>>> import numpy as np
>>> from numpy import linalg as LA
>>> np.set_printoptions(precision=2, suppress=True, linewidth=140)
>>> arr = np.loadtxt("x.csv", delimiter=",")
>>> arr
array([[24.,  8.,  1.],
       [ 2.,  0.,  0.],
       [ 0., 28., 61.],
       [ 0.,  8., 29.],
       [18.,  0.,  0.],
       [15., 14., 19.],
       [ 5., 27., 51.],
       [ 0., 26., 55.],
       [18., 12., 13.],
       [17.,  0.,  0.],
       [26., 13.,  9.],
       [ 0.,  0.,  0.],
       [ 0.,  4., 17.],
       [ 6.,  1.,  1.],
       [ 0.,  0.,  0.],
       [ 0.,  0.,  0.],
       [ 6., 20., 37.],
       [ 0.,  0.,  0.],
       [ 7.,  0.,  0.],
       [ 9., 18., 31.],
       [ 2.,  0.,  0.],
       [10.,  0.,  0.],
       [ 0.,  0.,  0.],
       [ 4.,  0.,  0.],
       [14.,  0.,  0.],
       [ 0.,  7., 19.],
       [ 7.,  0.,  0.]])
>>> G = np.cov(arr, rowvar=False)
>>> np.median(arr, axis=0)
array([5., 0., 0.])
>>> round(float(np.corrcoef(arr[:, 2], arr[:, 0])[0, 1]), 2)
-0.22
>>> blk = np.stack([arr, 5 * arr, arr[::-1]])
>>> blk.shape
(3, 27, 3)
>>> (blk @ arr.T).shape
(3, 27, 27)
>>> blk.sum(axis=0)
array([[151.,  48.,   6.],
       [ 12.,   7.,  19.],
       [ 14., 168., 366.],
       [  4.,  48., 174.],
       [108.,   0.,   0.],
       [100.,  84., 114.],
       [ 32., 162., 306.],
       [  9., 174., 361.],
       [115.,  72.,  78.],
       [102.,   0.,   0.],
       [162.,  98.,  91.],
       [  0.,   0.,   0.],
       [  0.,  24., 102.],
       [ 42.,   7.,   7.],
       [  0.,   4.,  17.],
       [  0.,   0.,   0.],
       [ 62., 133., 231.],
       [ 17.,   0.,   0.],
       [ 60.,  12.,  13.],
       [ 54., 134., 241.],
       [ 17.,  27.,  51.],
       [ 75.,  14.,  19.],
       [ 18.,   0.,   0.],
       [ 24.,   8.,  29.],
       [ 84.,  28.,  61.],
       [  2.,  42., 114.],
       [ 66.,   8.,   1.]])
>>> LA.matrix_rank(blk.reshape(3, -1))
np.int64(2)
>>> dist = LA.norm(arr[:, None] - arr[None], axis=-1)
>>> np.unravel_index(dist.round(6).argmax(), dist.shape)
(np.int64(2), np.int64(4))
>>> round(LA.norm(arr[16], 1), 2), round(float(LA.norm(arr[16], np.inf)), 2)
(np.float64(63.0), 37.0)
>>> round(float(LA.norm(arr, 2)), 2)
132.13
>>> LA.norm(arr, axis=1).argmax()
np.int64(2)
>>> np.round(LA.norm(arr, 1), 2), np.round(LA.norm(arr, np.inf), 2)
(np.float64(343.0), np.float64(89.0))
>>> round(LA.norm(arr, "nuc"), 2)
np.float64(195.63)
>>> arr[16] @ arr[14]
np.float64(0.0)
>>> vec = np.array([0, 1, 1])
>>> target = arr @ vec
>>> np.round(LA.solve(arr.T @ arr, arr.T @ target), 2) + 0
array([0., 1., 1.])
>>> target
array([ 9.,  0., 89., 37.,  0., 33., 78., 81., 25.,  0., 22.,  0., 21.,  2.,  0.,  0., 57.,  0.,  0., 49.,  0.,  0.,  0.,  0.,  0., 26.,
        0.])
>>> np.round(LA.pinv(arr) @ arr, 2) + 0
array([[1., 0., 0.],
       [0., 1., 0.],
       [0., 0., 1.]])
>>> rng = np.random.default_rng(9124)
>>> target = target + 0.1 * rng.normal(size=27)
>>> target
array([ 9.04, -0.1 , 88.98, 36.96, -0.01, 32.95, 78.13, 81.14, 25.04, -0.03, 21.84,  0.09, 21.13,  2.  ,  0.02, -0.12, 56.92,  0.01, -0.1 ,
       49.11, -0.18,  0.11,  0.03,  0.04,  0.06, 25.99, -0.07])
>>> b, *_ = LA.lstsq(arr, target)
>>> np.round(LA.norm(target - arr @ b), 2)
np.float64(0.44)
>>> np.round(arr.T @ (target - arr @ b), 2) + 0
array([0., 0., 0.])
>>> K = np.loadtxt("mat.csv", delimiter=",")
>>> K
array([[ 2., -1.,  0.,  0.],
       [-1., -2.,  0.,  0.],
       [ 0.,  0.,  0., -1.],
       [ 0.,  0.,  4.,  0.]])
>>> M2 = K[0, 0] * K[1:] - np.outer(K[1:, 0], K[0])
>>> M2
array([[ 0., -5.,  0.,  0.],
       [ 0.,  0.,  0., -2.],
       [ 0.,  0.,  8.,  0.]])
>>> LA.matrix_rank(M2), LA.matrix_rank(K)
(np.int64(3), np.int64(4))
>>> K[:, 0] / K[0, 0]
array([ 1. , -0.5,  0. ,  0. ])
>>> np.flatnonzero(~M2.round(6).any(axis=1))
array([], dtype=int64)
>>> W = np.array([[-3, -5], [0, -5], [1, 3], [-2, 4]])
>>> b = np.array([0, 0])
>>> act = np.maximum(M2 @ W + b, 0)
>>> LA.matrix_rank(act)
np.int64(2)
>>> act
array([[ 0., 25.],
       [ 4.,  0.],
       [ 8., 24.]])
>>> (act > 0).astype(int)
array([[0, 1],
       [1, 0],
       [1, 1]])
>>> cent = np.array([[0, 4, -4], [-2, -6, 5]])
>>> (act @ cent).round(6).argmax(axis=1)
array([2, 1, 2])
>>> W @ cent
array([[ 10,  18, -13],
       [ 10,  30, -25],
       [ -6, -14,  11],
       [ -8, -32,  28]])
>>> W0 = np.loadtxt("run18.csv", delimiter=",")
>>> W0
array([[1.  , 0.  ],
       [0.47, 0.53]])
>>> # triangular: eigenvalues sit on the diagonal
>>> vec = np.array([1, -4])
>>> W0 @ vec
array([ 1.  , -1.65])
>>> (W0 * vec).sum(axis=1)
array([ 1.  , -1.65])
>>> G = W0.T @ W0
>>> round(np.trace(G), 2), np.round((W0 ** 2).sum(), 2)
(np.float64(1.5), np.float64(1.5))
>>> np.diag(G)
array([1.22, 0.28])
>>> np.allclose(G, G.T)
True
>>> G
array([[1.22, 0.25],
       [0.25, 0.28]])
>>> LA.svd(W0, compute_uv=False) ** 2
array([1.28, 0.22])
>>> th = np.radians(72)
>>> r_ = np.eye(2)
>>> r_[1, 1] = r_[0, 0] = np.cos(th)
>>> r_[1, 0], r_[0, 1] = -np.sin(th), np.sin(th)
>>> r_
array([[ 0.31,  0.95],
       [-0.95,  0.31]])
>>> M2 = W0 @ r_.T
>>> np.allclose(LA.norm(W0, axis=1), LA.norm(M2, axis=1))
True
>>> LA.svd(W0, compute_uv=False), LA.svd(M2, compute_uv=False)
(array([1.13, 0.47]), array([1.13, 0.47]))
>>> M2
array([[ 0.31, -0.95],
       [ 0.65, -0.28]])
>>> np.abs(M2 - W0).max(axis=0)
array([0.69, 0.95])
>>> vec = np.array([-2, 2])
>>> target = W0 @ vec
>>> b, lr = np.zeros(2), 1 / LA.norm(W0, 2) ** 2
>>> for i in range(50):
...     b -= lr * W0.T @ (W0 @ b - target)
...     if i % 10 == 0: print(i, round(LA.norm(W0 @ b - target), 2))
... 
0 0.94
10 0.14
20 0.02
30 0.0
40 0.0
>>> b
array([-2.,  2.])
>>> round(float(LA.cond(W0)), 2)
2.42
>>> M2 = W0 / LA.norm(W0, axis=1, keepdims=True)
>>> G = M2 @ M2.T
>>> (np.abs(G) > 0.9).astype(int)
array([[1, 0],
       [0, 1]])
>>> G[0]
array([1.  , 0.66])
>>> round(float(np.degrees(np.arccos(np.clip(G[0, 1], -1, 1)))), 2)
48.43
>>> LA.norm(M2, axis=1)
array([1., 1.])
>>> np.argwhere(np.triu(np.abs(G) > 0.95, 1))
array([], shape=(0, 2), dtype=int64)
>>> M = np.array([[-2, -4, 2, -2], [-1, -2, 2, -1], [0, 0, 0, 0]])
>>> U, sigma, vt = LA.svd(M)
>>> vecs = vt[:(sigma > 1e-8).sum()]
>>> vec = M[1] + -1 * M[2] + rng.integers(2) * np.eye(4)[3]
>>> vec
array([-1., -2.,  2., -1.])
>>> np.diag(vecs.T @ vecs)
array([0.17, 0.67, 1.  , 0.17])
>>> round(float(LA.norm(vec - vecs.T @ vecs @ vec)), 2)
0.0
>>> np.allclose(vecs.T @ vecs @ vec, vec)
True
>>> E = np.loadtxt("case12.csv", delimiter=",")
>>> E
array([[-1.7 , -0.2 ,  1.4 , -1.5 ],
       [-1.83, -0.27,  1.4 , -1.42],
       [ 1.2 ,  2.4 , -1.5 , -0.5 ]])
>>> M2 = np.array([[2, 1, -1], [1, 0, 1], [0, -1, 0], [-1, -1, 1]])
>>> M2.T @ E.T
array([[-2.1 , -2.51,  5.3 ],
       [-1.6 , -1.81,  3.2 ],
       [ 0.  ,  0.14,  0.7 ]])
>>> E @ M2
array([[-2.1 , -1.6 ,  0.  ],
       [-2.51, -1.81,  0.14],
       [ 5.3 ,  3.2 ,  0.7 ]])
>>> np.einsum("ij,ij->i", E, E)
array([7.14, 7.4 , 9.7 ])
>>> np.vstack([E, M2.T]).shape
(6, 4)
>>> u = np.array([2, 0])
>>> M2 = W0 + np.outer(u, np.eye(2)[1])
>>> LA.matrix_rank(M2 - W0)
np.int64(1)
>>> M2
array([[1.  , 2.  ],
       [0.47, 0.53]])
>>> np.round(LA.det(M2) / LA.det(W0), 2), np.round(1 + LA.solve(W0, u)[1], 2)
(np.float64(-0.77), np.float64(-0.77))
